% python3 -q
>>> import numpy as np
>>> np.set_printoptions(precision=2, suppress=True, linewidth=140, sign=" ")
>>> arr = np.load("layer3.npy")
>>> print(arr)
[[ 3  4  3  5  5  5  3  5  3  2  2]
 [ 1  3  4  1  5  5  4  1  1  4  0]
 [ 3  2  4  1  2  1  2  1  2  5  2]
 [ 3  2  4  1  2  1  2  1  2  5  2]
 [ 3  0  0  4  5  2  5  0  2  5  3]
 [ 0  1  1  2  3  3  5  4  3  0  0]
 [ 5  1  2  1  3  2  5  5  4  2  1]]
>>> U, sv, Vt = np.linalg.svd(arr)
>>> print(np.argmax(sv[:-1] / (sv[1:] + 1e-6)) + 1)
6
>>> print(sv.round(2) + 0)
[ 23.99   7.85   5.81   5.61   4.12   1.93   0.  ]
>>> out = U[:, :6] @ np.diag(sv[:6]) @ Vt[:6]
>>> print(out.round(2) + 0)
[[ 3.  4.  3.  5.  5.  5.  3.  5.  3.  2.  2.]
 [ 1.  3.  4.  1.  5.  5.  4.  1.  1.  4.  0.]
 [ 3.  2.  4.  1.  2.  1.  2.  1.  2.  5.  2.]
 [ 3.  2.  4.  1.  2.  1.  2.  1.  2.  5.  2.]
 [ 3.  0.  0.  4.  5.  2.  5.  0.  2.  5.  3.]
 [ 0.  1.  1.  2.  3.  3.  5.  4.  3.  0.  0.]
 [ 5.  1.  2.  1.  3.  2.  5.  5.  4.  2.  1.]]
>>> print(np.linalg.matrix_rank(arr, rtol=0.05))
6
>>> print(round(np.abs(arr - out).max(), 2))
0.0
>>> print(np.round(np.linalg.norm(arr - out, 2), 2), round(float(sv[6]), 2))
0.0 0.0
>>> feats = np.loadtxt("out10.csv", delimiter=",")
>>> print(feats)
[[  7.   8.  10.   5.   7.   5.   3.   3.  12.]
 [  6.   4.   6.   8.   5.   8.   4.   9.   4.]
 [  5.   8.   7.   5.   9.  10.   4.   6.  10.]
 [  6.   6.   5.   6.   4.   5.   3.   4.   6.]
 [  1.   0.   3.   4.   4.   2.   3.   3.   3.]
 [  4.   3.   4.   5.   1.   0.   2.   1.   3.]
 [  0.   0.   0.   0.   0.   0.   0.   0.   0.]
 [ 11.   8.  12.  11.   8.   7.   3.   6.   6.]
 [  7.   6.   9.   2.   6.   8.   4.   5.   9.]
 [  5.   3.   7.   5.   5.   2.   3.   3.   8.]
 [ 10.  10.  11.  17.  13.  11.   8.   8.   7.]
 [  7.   6.  11.   3.   8.   8.   2.   7.  12.]
 [  4.   3.   4.   1.   1.   0.   0.   0.   5.]
 [  4.   4.   6.   7.   9.   6.   3.   3.   3.]
 [  4.   3.   4.   1.   1.   0.   0.   0.   5.]
 [  8.   8.  13.   9.  11.   7.   6.   6.  15.]
 [  6.   5.   5.   7.   7.   8.   7.   9.   5.]
 [ 14.  10.  14.  14.   7.   8.   6.  10.  12.]
 [  6.   5.   5.   7.   7.   8.   7.   9.   5.]
 [ 14.  12.  17.  11.  10.  12.   3.   6.  11.]
 [  4.   4.   8.   4.   6.   7.   3.   3.   8.]
 [  3.   3.   4.   9.   7.   7.   6.   7.   4.]
 [  9.  10.  10.  10.   6.  10.   5.   5.   9.]
 [  9.   8.   9.  11.  10.  12.   4.   9.   4.]
 [  2.   3.   1.   5.   3.   5.   3.   4.   1.]
 [  8.   5.  10.   4.   7.   3.   2.   7.  12.]
 [  7.   7.   7.   8.   6.   4.   2.   1.   3.]
 [  9.  11.   9.  13.  13.   9.   6.   7.   8.]
 [  3.   4.   3.   3.   5.   4.   0.   0.   0.]
 [  3.   4.   3.   3.   5.   4.   0.   0.   0.]
 [  8.   4.  10.   5.  10.   6.   6.  12.  11.]]
>>> d = np.linalg.norm(feats[:, None] - feats[None], axis=-1)
>>> print(d[24].round(6).argsort(kind="stable")[:4])
[ 24   4  28  29]
>>> print(np.unravel_index(d.round(6).argmax(), d.shape))
(np.int64(6), np.int64(19))
>>> print(np.flatnonzero(d[24] < d.mean() / 2))
[  4  24  28  29]
>>> print((d + 1e9 * np.eye(31)).round(6).argmin(axis=1))
[ 25  16   8   9  24  12  12  22  20   3  27   8  14  26  12   0  18  19  16  17   8  16   7  27   4  11   3  10  29  28  11]
>>> Xc = feats - feats.mean(axis=0)
>>> U, sv, Vt = np.linalg.svd(Xc, full_matrices=False)
>>> print(np.round(sv ** 2 / (sv ** 2).sum(), 2) + 0)
[ 0.68  0.14  0.08  0.04  0.03  0.02  0.01  0.    0.  ]
>>> print((np.sign(U[:, 0]) == np.sign(U[0, 0])).astype(int))
[ 1  1  1  0  0  0  0  1  1  0  1  1  0  0  0  1  1  1  1  1  0  0  1  1  0  1  0  1  0  0  1]
>>> print(Vt[0] * np.sign(Vt[0, np.abs(Vt[0]).argmax()]))
[ 0.35  0.31  0.42  0.38  0.33  0.34  0.19  0.3   0.34]
>>> print(np.abs(U[:, 0]).argmax())
6
>>> print(np.abs(Vt[-1]))
[ 0.57  0.48  0.47  0.08  0.13  0.24  0.08  0.28  0.25]
>>> print(np.abs(Vt[0]).argmax())
2
>>> out = np.array([[1, 1, 0],
...     [-2, 1, -1],
...     [0, 1, 3],
...     [3, -1, -2],
...     [-2, 0, 3],
...     [-1, -3, 0],
...     [1, -3, 0],
...     [-3, 2, -2],
...     [-2, 0, 2]])
>>> print(np.vstack([feats, out.T]).shape)
(34, 9)
>>> print(np.einsum("ik,kj->ji", feats, out))
[[-43. -27. -58. -22.  -9.   4.   0. -22. -48. -20. -26. -63. -11. -19. -11. -52. -35. -34. -35. -46. -33. -20. -31. -37. -11. -50.  -6.
  -40. -10. -10. -63.]
 [  2. -10. -15.  -5.  -9.   2.   0.   2.  -6.   1. -27.   5.  10. -14.  10.  -7. -18.   2. -18.  -1. -12. -24. -16. -15. -15.  18.  -3.
  -15.  -5.  -5.   5.]
 [ 51.   3.  38.  13.  13.   6.   0.  30.  43.  33.  26.  55.  20.  27.  20.  64.   9.  29.   9.  57.  40.   6.  26.  17.  -7.  48.  20.
   31.  14.  14.  44.]]
